$ python -q
>>> import numpy as np
>>> import numpy.linalg as la
>>> np.set_printoptions(precision=1, suppress=True, linewidth=120)
>>> rnd = lambda a: np.round(a, 1) + 0
>>> f = np.array([-2, 1, -2, 3, 1, 2]) + 0.5
>>> K = np.eye(6) - 2 * np.outer(f, f) / (f @ f)
>>> print(rnd(K))
[[ 0.8  0.2 -0.2  0.4  0.2  0.3]
 [ 0.2  0.8  0.2 -0.4 -0.2 -0.3]
 [-0.2  0.2  0.8  0.4  0.2  0.3]
 [ 0.4 -0.4  0.4  0.1 -0.4 -0.6]
 [ 0.2 -0.2  0.2 -0.4  0.8 -0.3]
 [ 0.3 -0.3  0.3 -0.6 -0.3  0.5]]
>>> print(rnd(la.norm(K, axis=0)))
[1. 1. 1. 1. 1. 1.]
>>> print(rnd(K.T @ K))
[[1. 0. 0. 0. 0. 0.]
 [0. 1. 0. 0. 0. 0.]
 [0. 0. 1. 0. 0. 0.]
 [0. 0. 0. 1. 0. 0.]
 [0. 0. 0. 0. 1. 0.]
 [0. 0. 0. 0. 0. 1.]]
>>> print(rnd(la.svd(K, compute_uv=False)))
[1. 1. 1. 1. 1. 1.]
>>> print(rnd(la.pinv(K)))
[[ 0.8  0.2 -0.2  0.4  0.2  0.3]
 [ 0.2  0.8  0.2 -0.4 -0.2 -0.3]
 [-0.2  0.2  0.8  0.4  0.2  0.3]
 [ 0.4 -0.4  0.4  0.1 -0.4 -0.6]
 [ 0.2 -0.2  0.2 -0.4  0.8 -0.3]
 [ 0.3 -0.3  0.3 -0.6 -0.3  0.5]]
>>> print(rnd(K @ K.T))
[[1. 0. 0. 0. 0. 0.]
 [0. 1. 0. 0. 0. 0.]
 [0. 0. 1. 0. 0. 0.]
 [0. 0. 0. 1. 0. 0.]
 [0. 0. 0. 0. 1. 0.]
 [0. 0. 0. 0. 0. 1.]]
>>> print(rnd(K[:, 5] @ K[:, 3]))
0.0
>>> x0 = np.array([1, -3, -3, 2, 0, 1])
>>> print(rnd(np.einsum("ij,j->i", K, x0)))
[ 1.9 -3.9 -2.1  0.  -0.9 -0.5]
>>> print(rnd(K @ np.ones(6)))
[ 1.7  0.3  1.7 -0.5  0.3 -0.1]
>>> print(rnd(K @ np.eye(6)[2]))
[-0.2  0.2  0.8  0.4  0.2  0.3]
>>> print(rnd(K @ x0))
[ 1.9 -3.9 -2.1  0.  -0.9 -0.5]
>>> print((K @ x0).argmax())
0
>>> A = np.loadtxt("test11.csv", delimiter=",")
>>> print(A)
[[-1.2  1.6  0.1  0.5 -2.3 -1.3]
 [ 0.6 -0.5  0.  -1.4 -0.1 -1.1]
 [-0.8  0.7 -1.1  0.1  0.1  0.6]
 [ 1.   9.   4.5 -1.5  3.5  4. ]
 [-2.2 -0.4  0.9  0.  -1.5 -0.1]
 [-0.9  0.6  0.7  2.3  0.8 -0.6]
 [-0.4  0.2  0.9  0.2  1.2 -1.5]
 [ 0.2 -0.6  0.7 -1.   0.5  0.5]
 [ 1.  -0.7 -1.3 -1.1  0.3 -1.3]
 [-0.3  0.4 -0.2  0.9  1.   0. ]
 [-1.3 -0.4 -1.  -0.7  0.6  0.2]
 [-2.3 -0.6 -0.6 -1.  -0.2 -1.1]
 [-0.8  0.5  0.4 -0.1  0.3  0.5]
 [-0.2  0.8 -0.5 -1.9  1.4 -0.2]
 [-1.3  0.9 -0.1 -1.   1.2 -0.4]
 [-1.6 -0.3  0.6 -0.1  0.8  1.6]
 [ 1.4  0.1 -1.8  0.7 -1.2  0.5]
 [ 0.8 -0.5  0.7  0.4 -0.6  0.5]
 [-1.2  0.  -0.2 -0.9  0.1 -1. ]
 [-0.1 -0.5  1.7 -0.1 -0.6  0. ]
 [ 0.4 -0.9  1.  -0.1  0.8 -0.9]
 [ 0.1 -0.6 -0.5  0.1 -0.3  0.1]
 [-1.3 -0.6 -1.4  0.4  0.2 -0.6]
 [-1.   0.1  1.   0.8 -0.2  1.2]
 [-0.9 -0.9  0.2 -1.6 -0.7  0.6]
 [-1.1 -0.5 -0.6 -0.3 -1.4  0.7]
 [-0.4 -1.1 -0.8  2.4 -2.1 -1. ]]
>>> def softmax(z):
...     e = np.exp(z - z.max(axis=-1, keepdims=True))
...     return e / e.sum(axis=-1, keepdims=True)
... 
>>> print(rnd(softmax(A[3])))
[0. 1. 0. 0. 0. 0.]
>>> print(rnd(softmax(10 * A[3])))
[0. 1. 0. 0. 0. 0.]
>>> att = A @ A.T / np.sqrt(6)
>>> print(softmax(att)[3] @ A)
[ 1.   9.   4.5 -1.5  3.5  4. ]
>>> Ac = (A - A.mean(axis=0)) / A.std(axis=0)
>>> print(np.argwhere(np.abs(Ac) > 2))
[[ 0  4]
 [ 3  1]
 [ 3  2]
 [ 3  4]
 [ 3  5]
 [ 5  3]
 [16  0]
 [26  3]]
>>> print(rnd(Ac.std(axis=0)))
[1. 1. 1. 1. 1. 1.]
>>> beta = la.lstsq(np.delete(Ac, 0, axis=1), Ac[:, 0])[0]
>>> print(rnd(beta))
[0.2 0.  0.  0.1 0. ]
>>> print(np.abs(beta).argmax())
0
>>> print(rnd(1 - np.var(Ac[:, 0] - np.delete(Ac, 0, axis=1) @ beta)))
0.1
